>>> import numpy as np
>>> import numpy.linalg as la
>>> np.set_printoptions(precision=1, suppress=True, linewidth=100, legacy="1.25")
>>> def tidy(a):
...     return np.round(a, 1) + 0
... 
>>> M2 = np.array([[1, 0], [1, 2]])
>>> W0 = np.block([[np.zeros((2, 2)), M2], [M2.T, np.zeros((2, 2))]])
>>> W0
array([[0., 0., 1., 0.],
       [0., 0., 1., 2.],
       [1., 1., 0., 0.],
       [0., 2., 0., 0.]])
>>> # symmetric
>>> M2 = W0 / la.norm(W0, axis=1, keepdims=True)
>>> cov = M2 @ M2.T
>>> (np.abs(cov) > 0.9).astype(int)
array([[1, 0, 0, 0],
       [0, 1, 0, 0],
       [0, 0, 1, 0],
       [0, 0, 0, 1]])
>>> (cov - 2 * np.eye(4)).round(6).argmax(axis=1)
array([1, 0, 3, 2])
>>> np.degrees(np.arccos(np.clip(cov[2, 1], -1, 1)))
90.0
>>> tidy(la.norm(M2, axis=1))
array([1., 1., 1., 1.])
>>> tidy(cov[2])
array([0. , 0. , 1. , 0.7])
>>> x0 = np.array([4, 3, -2, -4])
>>> W0 @ (2 * x0)
array([ -4., -20.,  14.,  12.])
>>> ang = np.radians(45)
>>> R = np.eye(4)
>>> R[3, 3] = R[0, 0] = np.cos(ang)
>>> R[3, 0], R[0, 3] = -np.sin(ang), np.sin(ang)
>>> tidy(R)
array([[ 0.7,  0. ,  0. ,  0.7],
       [ 0. ,  1. ,  0. ,  0. ],
       [ 0. ,  0. ,  1. ,  0. ],
       [-0.7,  0. ,  0. ,  0.7]])
>>> M2 = W0 @ R.T
>>> tidy(M2)
array([[ 0. ,  0. ,  1. ,  0. ],
       [ 1.4,  0. ,  1. ,  1.4],
       [ 0.7,  1. ,  0. , -0.7],
       [ 0. ,  2. ,  0. ,  0. ]])
>>> np.allclose(W0 @ W0.T, M2 @ M2.T)
True
>>> tidy(la.svd(W0, compute_uv=False)), tidy(la.svd(M2, compute_uv=False))
(array([2.3, 2.3, 0.9, 0.9]), array([2.3, 2.3, 0.9, 0.9]))
>>> evals, V = la.eig(M2)
>>> tidy(np.sort(la.eigvals(M2 @ M2)))
array([1.2+0.j, 1.2+0.j, 3.3+0.j, 3.3+0.j])
>>> tidy(evals)
array([-1.8, -1.1,  1.8,  1.1])
>>> tidy(M2 @ V[:, 0] - evals[0] * V[:, 0])
array([0., 0., 0., 0.])
